% ipython --no-banner

In [1]: import numpy as np

In [2]: from numpy import linalg as LA

In [3]: np.set_printoptions(precision=3, suppress=True, linewidth=140)

In [4]: rnd = lambda a: np.round(a, 3) + 0

In [5]: F = np.load("m.npy")

In [6]: rnd(F)
Out[6]: 
array([[ 2.059,  0.096, -0.488,  0.299],
       [ 0.096,  2.594, -0.905, -0.007],
       [-0.488, -0.905,  0.443,  0.211],
       [ 0.299, -0.007,  0.211,  2.904]])

In [7]: rng = np.random.default_rng(2)

In [8]: z = rng.permutation(4)

In [9]: z
Out[9]: array([3, 2, 0, 1])

In [10]: B = F[z][:, z]

In [11]: rnd(np.diag(B))
Out[11]: array([2.904, 0.443, 2.059, 2.594])

In [12]: rnd(LA.det(B)), rnd(LA.det(F[z]))
Out[12]: (np.float64(0.0), np.float64(0.0))

In [13]: rnd(B)
Out[13]: 
array([[ 2.904,  0.211,  0.299, -0.007],
       [ 0.211,  0.443, -0.488, -0.905],
       [ 0.299, -0.488,  2.059,  0.096],
       [-0.007, -0.905,  0.096,  2.594]])

In [14]: np.allclose(B, F)
Out[14]: False

In [15]: rnd(np.sort(np.abs(LA.eigvals(B))))
Out[15]: array([0., 2., 3., 3.])

In [16]: rnd(np.trace(B))
Out[16]: np.float64(8.0)

In [17]: B = F + rng.integers(-2, 3, (4, 3)) @ rng.integers(-2, 3, (3, 4))

In [18]: rnd(B)
Out[18]: 
array([[ 0.059,  2.096,  0.512,  3.299],
       [ 0.096,  3.594, -0.905,  0.993],
       [-2.488, -1.905, -0.557, -1.789],
       [-9.701,  3.993, -1.789,  4.904]])

In [19]: np.abs(B - F).sum(axis=1)
Out[19]: array([ 8.,  2.,  6., 18.])

In [20]: B - F
Out[20]: 
array([[ -2.,   2.,   1.,   3.],
       [  0.,   1.,   0.,   1.],
       [ -2.,  -1.,  -1.,  -2.],
       [-10.,   4.,  -2.,   2.]])

In [21]: rank = LA.matrix_rank(F)

In [22]: rank
Out[22]: np.int64(3)

In [23]: ns = LA.svd(F)[2][rank:].T

In [24]: [int(LA.matrix_rank(F[:, :j + 1])) for j in range(4)]
Out[24]: [1, 2, 3, 3]

In [25]: [int(LA.matrix_rank(np.delete(F, i, axis=0))) for i in range(4)]
Out[25]: [3, 3, 3, 3]

In [26]: np.allclose(F @ ns, 0)
Out[26]: True

In [27]: LA.matrix_rank(F.T @ F), LA.matrix_rank(F @ F.T)
Out[27]: (np.int64(3), np.int64(3))

In [28]: U, s, vt = LA.svd(F)

In [29]: evecs = vt[:(s > 1e-8).sum()]

In [30]: x = F[1] + -1 * F[2] + rng.integers(2) * np.eye(4)[2]

In [31]: rnd(x)
Out[31]: array([ 0.584,  3.5  , -0.348, -0.218])

In [32]: rnd(np.diag(evecs.T @ evecs))
Out[32]: array([0.953, 0.902, 0.153, 0.992])

In [33]: X = np.load("data.npy")

In [34]: X
Out[34]: 
array([[  4.154,  -0.268, -16.657,  -2.848,   9.854],
       [ 12.894,  -4.919,  13.98 ,  -3.097,   2.126],
       [ -3.552,  -6.554, -13.653, -10.196,  -7.353],
       [ -1.35 ,  15.382, -11.302,   4.947,  -3.062],
       [  8.261,   6.788, -16.721,   0.105,  -2.468],
       [-10.334,   3.605,   4.045, -16.235,   0.533],
       [ -4.842, -17.425,   1.908,   2.63 ,   7.898],
       [ 13.188,   7.86 ,  -5.731,   1.653, -11.346],
       [  9.383,  12.7  , -12.185,  -0.936,  -1.144],
       [-15.486,  11.903,   3.923,  -0.661,  -1.637],
       [ -6.892,   7.209,  -3.202,  -3.133,  16.747],
       [ -4.459, -14.057,  -0.328,  11.711,   6.727],
       [  7.747, -14.64 ,   1.503, -10.913,   2.075],
       [-11.249,  -9.422,  -3.851, -12.842,  -2.222],
       [ -5.929,  -4.425,   5.52 ,  12.337,  12.751],
       [-15.896,  -2.262,   4.298,   3.202,  10.653],
       [ -6.675,  -3.734,  -7.007, -10.703,  13.336],
       [  3.676,  13.28 ,  -9.668,  -7.463,   7.809],
       [  5.09 , -10.738,  12.298,  -9.025,  -5.109],
       [  2.854, -13.667,  13.627,   1.291,  -4.207],
       [-17.93 ,   3.407,   3.01 ,   7.52 ,  -1.134],
       [  8.317,  -0.66 ,   1.998,   0.957,  18.041],
       [  9.097,  -9.423,   9.522,  -6.899,  -9.498],
       [ -6.637,   2.116,  -3.265,  16.606,   8.065],
       [-16.222,  -4.376,   4.899,   8.805,  -4.019],
       [ -8.416,   7.257, -12.484,  -1.694, -10.853]])

In [35]: rnd(LA.norm(F, 2) / LA.norm(F))
Out[35]: np.float64(0.64)

In [36]: LA.cond(F) > 100
Out[36]: np.True_

In [37]: [round(float(x), 3) for x in LA.svd(F, compute_uv=False)[:3]]
Out[37]: [3.0, 3.0, 2.0]

In [38]: z = X[:, 0] > np.median(X[:, 0])

In [39]: u = X[z].mean(axis=0) - X[~z].mean(axis=0)

In [40]: np.argsort(-np.abs(u).round(6), kind="stable")
Out[40]: array([0, 4, 3, 2, 1])

In [41]: rnd(X.sum(axis=0))
Out[41]: array([-51.208, -25.063, -35.523, -24.881,  52.563])

In [42]: np.abs(X).max()
Out[42]: np.float64(18.041)

In [43]: X.shape
Out[43]: (26, 5)

In [44]: rnd(X.mean(axis=0))
Out[44]: array([-1.97 , -0.964, -1.366, -0.957,  2.022])

In [45]: LA.matrix_rank(X)
Out[45]: np.int64(5)

In [46]: rnd(LA.norm(X))
Out[46]: np.float64(101.981)

In [47]: B = np.array([[2, -1, 3], [0, 3, 3], [2, 1, 0], [-3, -1, -2], [1, 1, 0]])

In [48]: np.vstack([X, B.T]).shape
Out[48]: (29, 5)

In [49]: M = np.array([[0, 1, 1], [0, 0, 5], [0, 0, 0]])

In [50]: np.abs(np.diag(LA.qr(M)[1])) > 1e-9
Out[50]: array([False, False, False])

In [51]: rnd(np.trace(LA.pinv(M) @ M))
Out[51]: np.float64(2.0)

In [52]: np.unique(M.round(6), axis=0).shape
Out[52]: (3, 3)

In [53]: np.allclose(M[:-1].T @ LA.lstsq(M[:-1].T, M[-1])[0], M[-1])
Out[53]: True

In [54]: U, s, vt = LA.svd(M)

In [55]: evecs = vt[:(s > 1e-8).sum()]

In [56]: x = M[1] + -3 * M[0] + rng.integers(2) * np.eye(3)[1]

In [57]: x
Out[57]: array([ 0., -2.,  2.])

In [58]: rnd(np.diag(evecs.T @ evecs))
Out[58]: array([0., 1., 1.])

In [59]: LA.matrix_rank(np.vstack([M, x]))
Out[59]: np.int64(2)

In [60]: U, s, vt = LA.svd(M)

In [61]: rnd(s)
Out[61]: array([5.103, 0.98 , 0.   ])

In [62]: B = U[:, :2] @ np.diag(s[:2]) @ vt[:2]

In [63]: rnd(LA.norm(M - B, 2)), s[2]
Out[63]: (np.float64(0.0), np.float64(0.0))

In [64]: rnd(np.abs(M - B).max())
Out[64]: np.float64(0.0)

In [65]: rnd(B)
Out[65]: 
array([[0., 1., 1.],
       [0., 0., 5.],
       [0., 0., 0.]])

In [66]: LA.matrix_rank(M - M[0, 0] * np.eye(3))
Out[66]: np.int64(2)

In [67]: rnd(np.sort(LA.eigvals(M)))
Out[67]: array([0., 0., 0.])

In [68]: M @ M
Out[68]: 
array([[0, 0, 5],
       [0, 0, 0],
       [0, 0, 0]])

In [69]: LA.matrix_power(M - np.diag(np.diag(M)), 3)
Out[69]: 
array([[0, 0, 0],
       [0, 0, 0],
       [0, 0, 0]])

In [70]: np.prod(np.diag(M)), rnd(LA.det(M))
Out[70]: (np.int64(0), np.float64(0.0))

In [71]: th = np.sort(rng.uniform(-2, 2, 20))

In [72]: mat = np.c_[th, th ** 2, th ** 3] @ np.array([[1, 3, 2, 3], [1, 0, 0, 0], [3, 3, 1, 2]])

In [73]: rnd(mat)
Out[73]: 
array([[-10.954, -16.619,  -7.122, -12.661],
       [-10.738, -16.349,  -7.021, -12.471],
       [ -5.559,  -9.626,  -4.46 ,  -7.669],
       [ -4.856,  -8.663,  -4.08 ,  -6.968],
       [ -1.353,  -3.337,  -1.84 ,  -2.952],
       [ -0.938,  -2.55 ,  -1.466,  -2.316],
       [ -0.49 ,  -1.545,  -0.948,  -1.463],
       [ -0.108,  -0.354,  -0.234,  -0.352],
       [  0.046,   0.133,   0.089,   0.133],
       [  1.27 ,   2.052,   1.217,   1.901],
       [  1.49 ,   2.312,   1.348,   2.119],
       [  2.353,   3.274,   1.811,   2.902],
       [  2.446,   3.375,   1.857,   2.982],
       [  2.772,   3.722,   2.016,   3.256],
       [  6.335,   7.324,   3.544,   5.985],
       [ 11.527,  12.369,   5.52 ,   9.643],
       [ 14.812,  15.523,   6.712,  11.887],
       [ 15.509,  16.19 ,   6.962,  12.358],
       [ 19.234,  19.748,   8.28 ,  14.862],
       [ 24.975,  25.219,  10.276,  18.682]])

In [74]: gram = np.cov(mat, rowvar=False)

In [75]: rnd(np.polyfit(mat[:, 2], mat[:, 0], 1))
Out[75]: array([1.929, 1.223])

In [76]: rnd(np.corrcoef(mat[:, 2], mat[:, 0])[0, 1])
Out[76]: np.float64(0.98)

In [77]: gram.shape
Out[77]: (4, 4)

In [78]: rnd(gram)
Out[78]: 
array([[ 90.145, 105.054,  44.925,  79.943],
       [105.054, 125.073,  53.86 ,  95.551],
       [ 44.925,  53.86 ,  23.295,  41.248],
       [ 79.943,  95.551,  41.248,  73.099]])

In [79]: A = np.loadtxt("run2.csv", delimiter=",")

In [80]: A
Out[80]: 
array([[-0.5  , -1.   ,  0.7  ,  1.454, -0.1  ],
       [-0.1  ,  1.   , -0.4  ,  0.355, -0.4  ],
       [ 0.6  , -0.1  , -0.8  , -1.804, -0.8  ],
       [-0.5  , -1.1  ,  0.7  ,  1.51 ,  0.2  ],
       [-2.1  ,  1.7  , -0.6  ,  6.236, -0.4  ],
       [-0.5  ,  1.4  ,  0.1  ,  1.548,  0.   ],
       [-0.2  , -0.2  ,  3.2  ,  0.683, -1.7  ],
       [-0.9  , -0.7  , -1.1  ,  2.691, -0.2  ],
       [ 0.6  ,  0.5  , -1.1  , -1.846, -0.3  ],
       [-0.1  ,  0.7  ,  1.6  ,  0.255,  1.6  ],
       [ 0.5  ,  1.6  , -1.9  , -1.463,  0.5  ],
       [-0.5  , -0.8  ,  1.6  ,  1.49 ,  0.8  ],
       [ 0.9  ,  0.4  ,  0.8  , -2.598,  1.6  ],
       [-0.2  , -0.8  ,  0.6  ,  0.628,  0.4  ],
       [-1.5  ,  2.1  , -0.8  ,  4.516, -1.6  ],
       [-0.1  ,  0.2  , -1.   ,  0.281,  1.7  ],
       [ 0.3  ,  1.   ,  1.4  , -0.894,  0.2  ],
       [ 1.4  , -0.1  ,  2.1  , -4.133, -0.7  ],
       [-0.3  , -0.2  ,  0.3  ,  0.985, -0.6  ],
       [ 0.1  , -2.4  ,  0.3  , -0.254, -1.3  ],
       [-2.5  ,  0.2  ,  0.4  ,  7.49 ,  0.   ],
       [-0.5  ,  1.5  ,  0.8  ,  1.494, -0.4  ],
       [-0.4  ,  2.5  ,  2.2  ,  1.177,  1.   ],
       [ 0.9  ,  0.6  , -0.1  , -2.7  ,  2.   ],
       [ 0.9  , -0.4  , -0.3  , -2.791,  1.1  ]])

In [81]: u, r1 = mat[16], mat[10]

In [82]: rnd(u @ r1)
Out[82]: np.float64(92.195)

In [83]: pr = (u @ r1) / (u @ u) * u

In [84]: LA.matrix_rank(np.outer(u, r1))
Out[84]: np.int64(1)

In [85]: rnd(r1 - pr)
Out[85]: array([-0.622,  0.099,  0.391,  0.424])

In [86]: rnd(LA.norm(u + r1) ** 2 + LA.norm(u - r1) ** 2)
Out[86]: np.float64(1321.201)

In [87]: q, evecs = LA.qr(A[:, :4])[0], LA.qr(A[:, 4:])[0]

In [88]: s = LA.svd(q.T @ evecs, compute_uv=False)

In [89]: rnd(LA.norm(q @ q.T - evecs @ evecs.T, 2))
Out[89]: np.float64(1.0)

In [90]: J = np.load("mat.npy")

In [91]: J
Out[91]: 
array([[ 1, -1, -1,  1,  1, -1, -1,  1],
       [ 1,  1,  1,  1, -1, -1, -1, -1],
       [ 1,  1, -1, -1, -1, -1,  1,  1],
       [ 1, -1,  1, -1,  1, -1,  1, -1],
       [ 1,  1,  1,  1,  1,  1,  1,  1]])

In [92]: def softmax(z):
    ...:     e = np.exp(z - z.max(axis=-1, keepdims=True))
    ...:     return e / e.sum(axis=-1, keepdims=True)
    ...: 

In [93]: rnd(softmax(J[2]))
Out[93]: array([0.22, 0.22, 0.03, 0.03, 0.03, 0.03, 0.22, 0.22])

In [94]: rnd(softmax(J).sum(axis=1))
Out[94]: array([1., 1., 1., 1., 1.])

In [95]: rnd(softmax(J[2] + -2))
Out[95]: array([0.22, 0.22, 0.03, 0.03, 0.03, 0.03, 0.22, 0.22])

In [96]: att = J @ J.T / np.sqrt(8)

In [97]: rnd(softmax(att + np.triu(np.full(att.shape, -np.inf), 1)))
Out[97]: 
array([[1.   , 0.   , 0.   , 0.   , 0.   ],
       [0.056, 0.944, 0.   , 0.   , 0.   ],
       [0.053, 0.053, 0.894, 0.   , 0.   ],
       [0.05 , 0.05 , 0.05 , 0.849, 0.   ],
       [0.048, 0.048, 0.048, 0.048, 0.809]])

In [98]: softmax(att).round(6).argmax(axis=1)
Out[98]: array([0, 1, 2, 3, 4])

In [99]: data = np.loadtxt("out11.csv", delimiter=",")

In [100]: data
Out[100]: 
array([[ 0.9, -0.6, -0.2, -1.2],
       [-0.1, -0.4, -0.3,  1.1],
       [ 0.5,  0.2,  0.9,  0.2],
       [-1.8, -0.7, -0.3,  0.3],
       [ 1.1, -0.2, -0.5, -2. ],
       [ 0.1, -2.1, -0.6, -1. ],
       [-0.6, -0.9,  2.4,  0.9],
       [ 1. , -0.1, -0.7,  1. ],
       [ 0.9, -0.8, -0.6, -0.1],
       [ 0.7,  1.4,  0.2,  2.6],
       [-0.8,  0.9, -0.6, -0.2],
       [-0.5,  0.5,  1.5,  0.7],
       [-0.1, -1.2, -0.8,  1.9],
       [-1.1,  0.6, -0.9,  0. ],
       [ 1.8, -2. , -0.7, -0.1],
       [-0.2, -0.9,  0.7,  0.2],
       [ 0.9,  0.3, -0.9, -0.7],
       [-1.3, -0.1, -1.4, -0.1],
       [ 0.5,  0.2,  0.6,  0.4],
       [-1.5,  0.2,  1.7, -0.3],
       [ 0.2,  1.1, -0.1, -0.7],
       [ 0.9,  1.6,  0.6,  0. ],
       [-4. , -0.5, -3. , -5.5],
       [-0.8,  1.1,  1.2,  1.2],
       [ 0.4,  0.7,  0.4, -0.8],
       [-0.3,  0.8, -0.1, -1.6],
       [ 0.4, -0.6,  0.1, -1.1]])

In [101]: cen = (data - data.mean(axis=0)) / data.std(axis=0)

In [102]: rnd(cen.std(axis=0))
Out[102]: array([1., 1., 1., 1.])

In [103]: c = LA.lstsq(np.delete(cen, 3, axis=1), cen[:, 3])[0]

In [104]: rnd(1 - np.var(cen[:, 3] - np.delete(cen, 3, axis=1) @ c))
Out[104]: np.float64(0.351)

In [105]: rnd(c)
Out[105]: array([0.297, 0.048, 0.439])
